$ ipython --no-banner

In [1]: import numpy as np

In [2]: np.set_printoptions(precision=3, suppress=True, linewidth=140)

In [3]: tidy = lambda a: np.round(a, 3) + 0

In [4]: feats = np.load("layer14.npy")

In [5]: tidy(feats)
Out[5]: 
array([[-0.342, -0.416, -0.219,  0.083,  0.073,  0.289,  0.072, -0.71 ,  0.019, -0.238],
       [-0.06 , -0.422,  0.333, -0.101, -0.188,  0.507, -0.15 ,  0.164,  0.277,  0.528],
       [-0.282,  0.072, -0.659, -0.34 ,  0.407,  0.017, -0.071,  0.213,  0.27 ,  0.276],
       [-0.242,  0.062, -0.277, -0.272, -0.656,  0.098, -0.441,  0.108, -0.336, -0.167],
       [ 0.423, -0.371, -0.424,  0.322, -0.338, -0.388, -0.109, -0.069,  0.302,  0.165],
       [ 0.101,  0.215,  0.226, -0.502, -0.147, -0.144, -0.139, -0.285,  0.654, -0.263],
       [ 0.624,  0.168, -0.122, -0.056,  0.289,  0.397, -0.475, -0.242, -0.192,  0.035],
       [ 0.161, -0.238,  0.068, -0.589,  0.   , -0.342,  0.233, -0.28 , -0.42 ,  0.374],
       [ 0.181, -0.594,  0.028, -0.253,  0.236, -0.007, -0.053,  0.423, -0.037, -0.558],
       [-0.322, -0.136,  0.282,  0.152,  0.297, -0.451, -0.677, -0.095, -0.058,  0.113]])

In [6]: # keeps lengths

In [7]: tidy(np.linalg.svd(feats, compute_uv=False))
Out[7]: array([1., 1., 1., 1., 1., 1., 1., 1., 1., 1.])

In [8]: tidy(feats @ feats.T)
Out[8]: 
array([[1., 0., 0., 0., 0., 0., 0., 0., 0., 0.],
       [0., 1., 0., 0., 0., 0., 0., 0., 0., 0.],
       [0., 0., 1., 0., 0., 0., 0., 0., 0., 0.],
       [0., 0., 0., 1., 0., 0., 0., 0., 0., 0.],
       [0., 0., 0., 0., 1., 0., 0., 0., 0., 0.],
       [0., 0., 0., 0., 0., 1., 0., 0., 0., 0.],
       [0., 0., 0., 0., 0., 0., 1., 0., 0., 0.],
       [0., 0., 0., 0., 0., 0., 0., 1., 0., 0.],
       [0., 0., 0., 0., 0., 0., 0., 0., 1., 0.],
       [0., 0., 0., 0., 0., 0., 0., 0., 0., 1.]])

In [9]: np.allclose(feats @ feats.T, feats.T @ feats)
Out[9]: True

In [10]: np.allclose(feats, feats.T)
Out[10]: False

In [11]: tidy(np.linalg.det(feats))
Out[11]: np.float64(-1.0)

In [12]: K = np.loadtxt("x.csv", delimiter=",")

In [13]: K
Out[13]: 
array([[-2.,  0., -2.,  0., -2.,  0.],
       [-3.,  1., -3.,  1., -3.,  1.],
       [ 3.,  0.,  3.,  0.,  3.,  0.],
       [-2.,  0., -2.,  0., -2.,  0.],
       [-3.,  1., -3.,  1., -3.,  1.],
       [ 3.,  0.,  3.,  0.,  3.,  0.]])

In [14]: # row 3 repeats row 0

In [15]: f = np.array([8, 5, 0, 4, 5, 3, 8, 4, 8, 3])

In [16]: A2 = feats + np.outer(f, np.eye(10)[5])

In [17]: np.linalg.matrix_rank(np.linalg.inv(A2) - np.linalg.inv(feats), tol=1e-8)
Out[17]: np.int64(1)

In [18]: np.linalg.matrix_rank(A2 - feats)
Out[18]: np.int64(1)

In [19]: t = np.radians(36)

In [20]: R = np.eye(6)

In [21]: R[0, 0] = R[2, 2] = np.cos(t)

In [22]: R[0, 2], R[2, 0] = -np.sin(t), np.sin(t)

In [23]: tidy(R)
Out[23]: 
array([[ 0.809,  0.   , -0.588,  0.   ,  0.   ,  0.   ],
       [ 0.   ,  1.   ,  0.   ,  0.   ,  0.   ,  0.   ],
       [ 0.588,  0.   ,  0.809,  0.   ,  0.   ,  0.   ],
       [ 0.   ,  0.   ,  0.   ,  1.   ,  0.   ,  0.   ],
       [ 0.   ,  0.   ,  0.   ,  0.   ,  1.   ,  0.   ],
       [ 0.   ,  0.   ,  0.   ,  0.   ,  0.   ,  1.   ]])

In [24]: A2 = K @ R.T

In [25]: np.allclose(K @ K.T, A2 @ A2.T)
Out[25]: True

In [26]: tidy(np.abs(A2 - K).max(axis=0))
Out[26]: array([2.336, 0.   , 1.19 , 0.   , 0.   , 0.   ])

In [27]: A2 = K / np.sqrt((K ** 2).mean(axis=1, keepdims=True))

In [28]: np.linalg.matrix_rank(K - K.mean(axis=1, keepdims=True))
Out[28]: np.int64(1)

In [29]: tidy(A2[2])
Out[29]: array([1.414, 0.   , 1.414, 0.   , 1.414, 0.   ])

In [30]: rng = np.random.default_rng(272471)

In [31]: A2 = K + rng.integers(-2, 3, (6, 2)) @ rng.integers(-2, 3, (2, 6))

In [32]: A2
Out[32]: 
array([[-6., -4., -2.,  0.,  2.,  0.],
       [-1.,  4., -3.,  0., -7.,  1.],
       [ 3., -2.,  3.,  2.,  7.,  0.],
       [-4., -3., -2.,  1.,  2.,  0.],
       [-7., -1., -3., -1., -3.,  1.],
       [-1.,  0.,  3., -4., -1.,  0.]])

In [33]: np.abs(A2 - K).sum(axis=1)
Out[33]: array([12., 10.,  8., 10.,  8., 12.])

In [34]: tidy(np.linalg.svd(A2 - K, compute_uv=False))
Out[34]: array([11.489,  8.485,  0.   ,  0.   ,  0.   ,  0.   ])

In [35]: A2 - K
Out[35]: 
array([[-4., -4.,  0.,  0.,  4.,  0.],
       [ 2.,  3.,  0., -1., -4.,  0.],
       [ 0., -2.,  0.,  2.,  4.,  0.],
       [-2., -3.,  0.,  1.,  4.,  0.],
       [-4., -2.,  0., -2.,  0.,  0.],
       [-4.,  0.,  0., -4., -4.,  0.]])

In [36]: np.linalg.matrix_rank(A2 - K, tol=1e-8)
Out[36]: np.int64(2)

In [37]: A2 = np.array([[1, -1, 0],
    ...:     [2, -2, -1],
    ...:     [2, 1, 1],
    ...:     [2, -2, -1],
    ...:     [2, -1, 0],
    ...:     [1, -2, -1]])

In [38]: K @ A2
Out[38]: 
array([[-10.,   2.,  -2.],
       [-10.,  -3.,  -6.],
       [ 15.,  -3.,   3.],
       [-10.,   2.,  -2.],
       [-10.,  -3.,  -6.],
       [ 15.,  -3.,   3.]])

In [39]: F = np.load("out5.npy")

In [40]: F
Out[40]: 
array([[  8,  -1,   0,   1,   3,   0],
       [  2,   7,   2,   2,   3,  -1],
       [ -2,  -2,  21,   2,  -3,   2],
       [ -3,   3,  -3,  -1,   1,   0],
       [ -2,   1,  -2,  -1, -21,   1],
       [ -3,   0,  -2,   2,   0,  -2]])

In [41]: f = np.array([2, 3, -4, -2, -8, 5])

In [42]: A2 = F + np.outer(f, np.eye(6)[3])

In [43]: np.linalg.matrix_rank(np.linalg.inv(A2) - np.linalg.inv(F), tol=1e-8)
Out[43]: np.int64(1)

In [44]: tidy(np.linalg.det(A2) / np.linalg.det(F)), tidy(1 + np.linalg.solve(F, f)[3])
Out[44]: (np.float64(-3.206), np.float64(-3.206))

In [45]: A2 = np.linalg.inv(F)

In [46]: tidy(np.linalg.slogdet(F)[0])
Out[46]: np.float64(1.0)

In [47]: tidy(np.linalg.det(F) * np.linalg.det(A2))
Out[47]: np.float64(1.0)

In [48]: tidy(F @ A2)
Out[48]: 
array([[1., 0., 0., 0., 0., 0.],
       [0., 1., 0., 0., 0., 0.],
       [0., 0., 1., 0., 0., 0.],
       [0., 0., 0., 1., 0., 0.],
       [0., 0., 0., 0., 1., 0.],
       [0., 0., 0., 0., 0., 1.]])

In [49]: tidy(np.linalg.inv(A2))
Out[49]: 
array([[  8.,  -1.,   0.,   1.,   3.,   0.],
       [  2.,   7.,   2.,   2.,   3.,  -1.],
       [ -2.,  -2.,  21.,   2.,  -3.,   2.],
       [ -3.,   3.,  -3.,  -1.,   1.,   0.],
       [ -2.,   1.,  -2.,  -1., -21.,   1.],
       [ -3.,   0.,  -2.,   2.,   0.,  -2.]])
